$ ipython --no-banner

In [1]: import numpy as np

In [2]: from numpy import linalg as LA

In [3]: np.set_printoptions(precision=2, suppress=True, linewidth=120)

In [4]: tidy = lambda a: np.round(a, 2) + 0

In [5]: W0 = np.load("x.npy")

In [6]: W0
Out[6]: 
array([[-3.56,  4.73, -1.13],
       [-1.16,  1.46, -0.32],
       [ 3.12, -4.13,  1.08],
       [-6.32,  8.32, -2.08],
       [ 0.13, -0.12,  0.03],
       [-2.39,  3.18, -0.82],
       [ 0.59, -0.85,  0.26],
       [ 3.7 , -5.02,  1.24],
       [ 3.41, -4.61,  1.13],
       [-1.8 ,  2.38, -0.63],
       [ 1.19, -1.65,  0.4 ],
       [ 5.5 , -7.29,  1.8 ],
       [-1.51,  1.94, -0.46],
       [ 0.72, -0.97,  0.31],
       [-3.66,  4.95, -1.28],
       [ 2.65, -3.38,  0.79],
       [-5.19,  6.98, -1.71],
       [-3.  ,  3.83, -0.89],
       [ 1.25, -1.75,  0.47],
       [ 3.86, -5.16,  1.3 ],
       [-2.32,  3.12, -0.71],
       [ 2.78, -3.77,  0.92],
       [-2.08,  2.76, -0.68],
       [ 2.31, -3.02,  0.65],
       [ 0.5 , -0.68,  0.19],
       [ 3.31, -4.3 ,  1.09],
       [ 1.16, -1.6 ,  0.34],
       [ 1.67, -2.22,  0.5 ]])

In [7]: rng = np.random.default_rng(4718)

In [8]: lab = rng.permutation(3)

In [9]: out = W0[:, lab] * rng.choice([-1, 1], 3)

In [10]: out
Out[10]: 
array([[ 1.13,  4.73,  3.56],
       [ 0.32,  1.46,  1.16],
       [-1.08, -4.13, -3.12],
       [ 2.08,  8.32,  6.32],
       [-0.03, -0.12, -0.13],
       [ 0.82,  3.18,  2.39],
       [-0.26, -0.85, -0.59],
       [-1.24, -5.02, -3.7 ],
       [-1.13, -4.61, -3.41],
       [ 0.63,  2.38,  1.8 ],
       [-0.4 , -1.65, -1.19],
       [-1.8 , -7.29, -5.5 ],
       [ 0.46,  1.94,  1.51],
       [-0.31, -0.97, -0.72],
       [ 1.28,  4.95,  3.66],
       [-0.79, -3.38, -2.65],
       [ 1.71,  6.98,  5.19],
       [ 0.89,  3.83,  3.  ],
       [-0.47, -1.75, -1.25],
       [-1.3 , -5.16, -3.86],
       [ 0.71,  3.12,  2.32],
       [-0.92, -3.77, -2.78],
       [ 0.68,  2.76,  2.08],
       [-0.65, -3.02, -2.31],
       [-0.19, -0.68, -0.5 ],
       [-1.09, -4.3 , -3.31],
       [-0.34, -1.6 , -1.16],
       [-0.5 , -2.22, -1.67]])

In [11]: Uu, _, vt = LA.svd(W0.T @ out)

In [12]: tidy(LA.lstsq(W0, out)[0])
Out[12]: 
array([[ 0.,  0., -1.],
       [ 0.,  1.,  0.],
       [-1.,  0.,  0.]])

In [13]: lab
Out[13]: array([2, 1, 0])

In [14]: f = np.array([-3, -1])

In [15]: tidy(np.convolve(W0[15], f))
Out[15]: array([-7.95,  7.49,  1.01, -0.79])

In [16]: tidy(np.correlate(W0[15], W0[3], "full"))
Out[16]: array([ -5.51,  29.08, -46.51,  27.93,  -4.99])

In [17]: def softmax(z):
    ...:     e = np.exp(z - z.max(axis=-1, keepdims=True))
    ...:     return e / e.sum(axis=-1, keepdims=True)
    ...: 

In [18]: tidy(softmax(10 * W0[27]))
Out[18]: array([1., 0., 0.])

In [19]: S = W0 @ W0.T / np.sqrt(3)

In [20]: tidy(softmax(S)[27] @ W0)
Out[20]: array([ 5.45, -7.22,  1.78])

In [21]: Uu, sigma, vt = LA.svd(W0)

In [22]: np.argmax(sigma[:-1] / (sigma[1:] + 1e-6)) + 1
Out[22]: np.int64(1)

In [23]: out = Uu[:, :1] @ np.diag(sigma[:1]) @ vt[:1]

In [24]: tidy(LA.norm(W0 - out, 2)), tidy(sigma[1])
Out[24]: (np.float64(0.27), np.float64(0.27))

In [25]: LA.matrix_rank(W0, rtol=0.05)
Out[25]: np.int64(1)

In [26]: tidy(LA.norm(W0 - out) / LA.norm(W0))
Out[26]: np.float64(0.01)

In [27]: LA.matrix_rank(out)
Out[27]: np.int64(1)

In [28]: M = np.load("arr.npy")

In [29]: M
Out[29]: 
array([[ 0.4,  0.6, -1.8,  0.7,  2.8,  1.3,  2.2, -0.3, -0.1,  2.5],
       [-0.9, -0.3,  1.2, -0.2,  0.5,  0. ,  0.1, -0.1, -0.5, -1.4],
       [-0.6,  0.5,  0.1,  1. , -0.5,  0.6,  0.5,  0.3, -1. ,  1.9],
       [ 2.2,  1.3,  0. ,  1.9, -0.8, -0.1,  0.2, -2.9, -1.4,  0.8],
       [-0.4,  1.1,  0.2, -0.9,  0.9, -0.3, -2. , -1.3,  0. , -0.2],
       [ 2.5, -0.4,  0.3,  0.4, -0.1, -0.7, -2.1,  0.3,  0.2, -0.9],
       [-1.3,  1. , -0.6,  0.2,  0.8,  1.2,  1.4, -0.5,  2. , -0.2]])

In [30]: tidy(LA.norm(M, 2))
Out[30]: np.float64(6.01)

In [31]: LA.norm(M, axis=1).argmax()
Out[31]: np.int64(0)

In [32]: tidy(LA.norm(M[6], 1)), tidy(LA.norm(M[6], np.inf))
Out[32]: (np.float64(9.2), np.float64(2.0))
